$ python3 -q
>>> import numpy as np
>>> np.set_printoptions(precision=2, suppress=True, linewidth=160, legacy="1.25")
>>> K = np.array([[-39.39, -59.67, -18.19, 39.86],
...     [-39.74, -59.98, -19.6, 38.11],
...     [-37.65, -59.86, -19.41, 39.88],
...     [-39.61, -60.47, -18.6, 41.17],
...     [-40.15, -59.65, -20.54, 38.92],
...     [-43.35, -60.2, -19.48, 38.1],
...     [-39.73, -58.2, -19.3, 39.13],
...     [-37.42, -59.7, -20.92, 39.87],
...     [-39.71, -60.12, -21.82, 40.32],
...     [-40.37, -58.78, -19.73, 39.29],
...     [-38.48, -58.34, -20.73, 40.56],
...     [-39.32, -60.67, -19.13, 41.48],
...     [-41.24, -59.86, -19.55, 40.35]])
>>> round(float(np.linalg.norm(K, 2) / np.linalg.norm(K)), 2)
1.0
>>> np.abs(np.linalg.svd(K)[2][-1])
array([0.34, 0.69, 0.11, 0.63])
>>> np.linalg.matrix_rank(K, rtol=0.1)
1
>>> np.linalg.cond(K) > 100
True
>>> np.argsort(-np.linalg.norm(K, axis=0).round(6), kind="stable")[:3]
array([1, 3, 0])
>>> [round(float(x), 2) for x in np.linalg.svd(K, compute_uv=False)[:3]]
[303.99, 5.5, 3.56]
>>> gram = np.cov(K, rowvar=False)
>>> np.polyfit(K[:, 2], K[:, 3], 1)
array([ 0.05, 40.79])
>>> round(np.corrcoef(K[:, 2], K[:, 3])[0, 1], 2)
0.05
>>> np.linalg.eigvalsh(gram)[::-1]
array([2.64, 1.14, 0.75, 0.42])
>>> labels = K[:, 3] > np.median(K[:, 3])
>>> f = K[labels].mean(axis=0) - K[~labels].mean(axis=0)
>>> np.argsort(-np.abs(f).round(6), kind="stable")
array([3, 0, 1, 2])
>>> f
array([ 0.69, -0.43, -0.19,  1.59])
>>> Ac = K - K.mean(axis=0)
>>> V = np.linalg.svd(Ac)[2][:1]
>>> other = Ac - Ac @ V.T @ V
>>> np.cov(Ac @ V.T, rowvar=False)
array(2.64)
>>> (Ac @ V.T).std(axis=0)
array([1.56])
>>> round(float(np.linalg.norm(other) / np.linalg.norm(Ac)), 2)
0.68
>>> other.std(axis=0)
array([0.32, 0.73, 0.93, 0.8 ])
>>> np.round(np.diag(V.T @ V), 2) + 0
array([0.82, 0.  , 0.02, 0.15])
>>> A = np.load("a.npy")
>>> A
array([[  8.46,  -2.95,   8.2 ,   1.33],
       [-21.98,   5.26,  21.34,   8.96],
       [-17.09,  -0.44,   1.43,   2.23],
       [-12.23,  -5.54, -24.62,  -5.25],
       [  3.49,   6.22,  18.01, -13.28],
       [ -8.58,  -4.37,  -9.97,  -0.12],
       [ -4.96,  -1.96, -17.95,  15.74],
       [ -4.72,   0.38, -14.18,   0.25],
       [ -2.05,   0.74, -45.28, -14.22],
       [  9.75, -17.09,  27.19,  -8.38],
       [ 12.25,  -7.3 ,  21.12,  10.76],
       [ -5.44,  -6.12,  -5.75,  -9.66],
       [-17.87, -15.57,  20.46,   1.35],
       [ -4.85,  -0.29,   1.26,   9.05],
       [-14.97,  -6.49,   7.47,   0.45],
       [-11.58,  10.51, -12.63,   4.56],
       [ 35.5 ,   6.73,   0.63,   0.75],
       [ 50.54,  12.61,   3.65,   2.63],
       [ 11.83,   0.69,  20.11, -18.47],
       [  7.73,  -6.56, -32.48,  -7.69]])
>>> w1 = np.array([[-1, 1, 1, 0, 0, 1],
...     [-2, 2, 2, -1, 1, 1],
...     [-2, 1, -1, -2, -1, -1],
...     [1, -1, -1, -2, 2, 0]])
>>> b = np.array([1, 0, -3, -2, 0, 0])
>>> H = np.maximum(K @ w1 + b, 0)
>>> (H > 0).astype(int)
array([[1, 0, 0, 1, 1, 0],
       [1, 0, 0, 1, 1, 0],
       [1, 0, 0, 1, 1, 0],
       [1, 0, 0, 1, 1, 0],
       [1, 0, 0, 1, 1, 0],
       [1, 0, 0, 1, 1, 0],
       [1, 0, 0, 1, 1, 0],
       [1, 0, 0, 1, 1, 0],
       [1, 0, 0, 1, 1, 0],
       [1, 0, 0, 1, 1, 0],
       [1, 0, 0, 1, 1, 0],
       [1, 0, 0, 1, 1, 0],
       [1, 0, 0, 1, 1, 0]])
>>> Z = np.array([[-1, 2], [-1, -2], [2, -2], [-3, -1], [2, -2], [-1, -2]])
>>> (H @ Z).round(6).argmax(axis=1)
array([1, 1, 1, 1, 1, 1, 1, 1, 1, 1, 1, 1, 1])
>>> arr = np.load("mat.npy")
>>> arr
array([[2, 0, 0],
       [0, 0, 0],
       [0, 0, 1]])
>>> left, sv, VT = np.linalg.svd(arr)
>>> sv
array([2., 1., 0.])
>>> other = left[:, :2] @ np.diag(sv[:2]) @ VT[:2]
>>> np.round(np.linalg.norm(arr - other) / np.linalg.norm(arr), 2)
0.0
>>> round(float(np.linalg.norm(arr - other, 2)), 2), sv[2]
(0.0, 0.0)
>>> np.linalg.matrix_rank(arr, rtol=0.05)
2
>>> r = np.linalg.matrix_rank(arr)
>>> r
2
>>> ns = np.linalg.svd(arr)[2][r:].T
>>> ns @ ns.T
array([[0., 0., 0.],
       [0., 1., 0.],
       [0., 0., 0.]])
>>> [int(np.linalg.matrix_rank(arr[:, :j + 1])) for j in range(3)]
[1, 1, 2]
>>> arr @ ns
array([[0.],
       [0.],
       [0.]])
>>> ns.shape
(3, 1)
>>> np.allclose(arr @ ns, 0)
True
>>> [int(np.linalg.matrix_rank(arr[:i])) for i in range(1, len(arr) + 1)]
[1, 1, 2]
>>> rng = np.random.default_rng(0)
>>> labels = rng.permutation(3)
>>> labels
array([2, 0, 1])
>>> other = arr[labels][:, labels]
>>> other
array([[1, 0, 0],
       [0, 2, 0],
       [0, 0, 0]])
>>> np.sort(np.abs(np.linalg.eigvals(other)))
array([0., 1., 2.])
>>> round(float(np.linalg.det(other)), 2), np.round(np.linalg.det(arr[labels]), 2)
(0.0, 0.0)
>>> evals, V = np.linalg.eigh(arr)
>>> evals
array([0., 1., 2.])
>>> np.abs(V[:, -1]).round(6).argmax()
0
>>> np.linalg.eigvalsh(arr @ arr)
array([0., 1., 4.])
>>> np.unique(evals.round(6) + 0, return_counts=True)[1]
array([1, 1, 1])
>>> F = np.load("case16.npy")
>>> F
array([[10,  0, 35,  0],
       [ 8,  4, 28, 14],
       [ 5,  0, 15,  0],
       [ 4,  2, 12,  6]])
>>> # column 2 dominates
>>> Q, V = np.linalg.qr(F[:, :2])[0], np.linalg.qr(F[:, 2:])[0]
>>> sv = np.linalg.svd(Q.T @ V, compute_uv=False)
>>> np.degrees(np.arccos(sv.clip(0, 1)))
array([3.37, 3.37])
>>> arr @ np.linalg.pinv(arr) @ arr
array([[2., 0., 0.],
       [0., 0., 0.],
       [0., 0., 1.]])
>>> np.allclose(arr[:-1].T @ np.linalg.lstsq(arr[:-1].T, arr[-1])[0], arr[-1])
False
>>> round(float(np.trace(np.linalg.pinv(arr) @ arr)), 2)
2.0
>>> other = F + rng.integers(-2, 3, (4, 2)) @ rng.integers(-2, 3, (2, 4))
>>> other
array([[ 8, -1, 33, -5],
       [ 6,  2, 24,  8],
       [ 7, -2, 11,  2],
       [ 6,  3, 14, 11]])
>>> np.linalg.matrix_rank(other - F, tol=1e-8)
2
>>> np.round(np.linalg.svd(other - F, compute_uv=False), 2) + 0
array([11.24,  5.44,  0.  ,  0.  ])
>>> other - F
array([[-2, -1, -2, -5],
       [-2, -2, -4, -6],
       [ 2, -2, -4,  2],
       [ 2,  1,  2,  5]])
>>> np.abs(other - F).sum(axis=1)
array([10, 14, 10, 10])
